$ python3 -q
>>> import numpy as np
>>> from numpy import linalg as LA
>>> np.set_printoptions(precision=1, suppress=True, linewidth=140)
>>> J = np.load("sample2.npy")
>>> J
array([[-3.5, -0.5,  1.3,  1.3],
       [ 0.4, -0.3, -2.3,  3.3],
       [-1.2,  3.5, -1.5, -0.6],
       [ 1.4,  1.9,  2.6,  1.9]])
>>> J.inv()
Traceback (most recent call last):
  File "<python-input-5>", line 1, in <module>
    J.inv()
    ^^^^^
AttributeError: 'numpy.ndarray' object has no attribute 'inv'
>>> assert J == J.T
Traceback (most recent call last):
  File "<python-input-6>", line 1, in <module>
    assert J == J.T
           ^^^^^^^^
ValueError: The truth value of an array with more than one element is ambiguous. Use a.any() or a.all()
>>> np.round(LA.det(J), 1)
np.float64(-256.0)
>>> round(float(np.trace(J)), 1)
-3.5
>>> LA.determinant(J)
Traceback (most recent call last):
  File "<python-input-9>", line 1, in <module>
    LA.determinant(J)
    ^^^^^^^^^^^^^^
AttributeError: module 'numpy.linalg' has no attribute 'determinant'
>>> print(np.allclose(J, J.T))
False
>>> rng = np.random.default_rng(54)
>>> z = rng.permutation(4)
>>> print(z)
[0 2 3 1]
>>> A2 = J[z][:, z]
>>> print(round(float(LA.det(A2)), 1), round(float(LA.det(J[z])), 1))
-256.0 -256.0
>>> r0 = np.array([-1, 2, -3, 3])
>>> A2 = J + np.outer(r0, np.eye(4)[0])
>>> print(LA.matrix_rank(LA.inv(A2) - LA.inv(J), tol=1e-8))
1
>>> print(round(float(LA.det(A2) / LA.det(J)), 1), round(1 + LA.solve(J, r0)[0], 1))
1.8 1.8
>>> feats = np.array([[1.0, 0.0, 0.0, 0.0],
...     [0.0, 1.0, 0.0, 0.0],
...     [0.0, 0.0, 0.0, -1.0],
...     [0.0, 0.0, 1.0, 0.0]])
>>> # 3 blocks once reordered
>>> LA.rank(J)
Traceback (most recent call last):
  File "<python-input-22>", line 1, in <module>
    LA.rank(J)
    ^^^^^^^
AttributeError: module 'numpy.linalg' has no attribute 'rank'
>>> J[:, 4]
Traceback (most recent call last):
  File "<python-input-23>", line 1, in <module>
    J[:, 4]
    ~^^^^^^
IndexError: index 4 is out of bounds for axis 1 with size 4
>>> J[4]
Traceback (most recent call last):
  File "<python-input-24>", line 1, in <module>
    J[4]
    ~^^^
IndexError: index 4 is out of bounds for axis 0 with size 4
>>> print(round(LA.norm(J), 1))
8.0
>>> np.round(J.mean(axis=0), 1) + 0
array([-0.7,  1.1,  0. ,  1.5])
>>> J.sum(axis=0)
array([-3. ,  4.6,  0.2,  5.8])
>>> np.diff(J, axis=0)
array([[ 3.9,  0.1, -3.6,  2. ],
       [-1.6,  3.8,  0.8, -3.8],
       [ 2.6, -1.5,  4.1,  2.4]])
>>> np.count_nonzero(J)
np.int64(16)
>>> J - J[0]
array([[ 0. ,  0. ,  0. ,  0. ],
       [ 3.9,  0.1, -3.6,  2. ],
       [ 2.3,  3.9, -2.8, -1.8],
       [ 4.9,  2.4,  1.3,  0.6]])
>>> x = np.array([-8, -1, -5, 6])
>>> [p for p in range(1, 25) if np.allclose(LA.matrix_power(feats, p), np.eye(4))]
[4, 8, 12, 16, 20, 24]
>>> feats.T @ (feats @ x)
array([-8., -1., -5.,  6.])
>>> A2 = LA.invert(feats)
Traceback (most recent call last):
  File "<python-input-34>", line 1, in <module>
    A2 = LA.invert(feats)
         ^^^^^^^^^
AttributeError: module 'numpy.linalg' has no attribute 'invert'
>>> A2 = LA.inv(feats)
>>> np.round(LA.cond(feats), 1)
np.float64(1.0)
>>> round(LA.slogdet(feats)[0], 1)
np.float64(1.0)
>>> print(np.round(LA.det(feats) * LA.det(A2), 1))
1.0
>>> print(LA.det(feats) * A2)
[[ 1.  0.  0.  0.]
 [ 0.  1.  0.  0.]
 [ 0.  0.  0.  1.]
 [-0. -0. -1. -0.]]
>>> print(np.allclose(A2, feats.T))
True
>>> feats @ A2
array([[1., 0., 0., 0.],
       [0., 1., 0., 0.],
       [0., 0., 1., 0.],
       [0., 0., 0., 1.]])
>>> feats @ feats
array([[ 1.,  0.,  0.,  0.],
       [ 0.,  1.,  0.,  0.],
       [ 0.,  0., -1.,  0.],
       [ 0.,  0.,  0., -1.]])
>>> np.trace(feats)
np.float64(2.0)
>>> np.sort(np.abs(LA.eigvals(feats)))
array([1., 1., 1., 1.])
>>> print((feats - feats.T) / 2)
[[ 0.  0.  0.  0.]
 [ 0.  0.  0.  0.]
 [ 0.  0.  0. -1.]
 [ 0.  0.  1.  0.]]
>>> feats.inv()
Traceback (most recent call last):
  File "<python-input-46>", line 1, in <module>
    feats.inv()
    ^^^^^^^^^
AttributeError: 'numpy.ndarray' object has no attribute 'inv'
>>> np.allclose(feats, feats.T)
False
>>> np.allclose(feats @ feats.T, feats.T @ feats)
True
>>> print(round(np.abs(LA.eigvals(feats)).max(), 1))
1.0
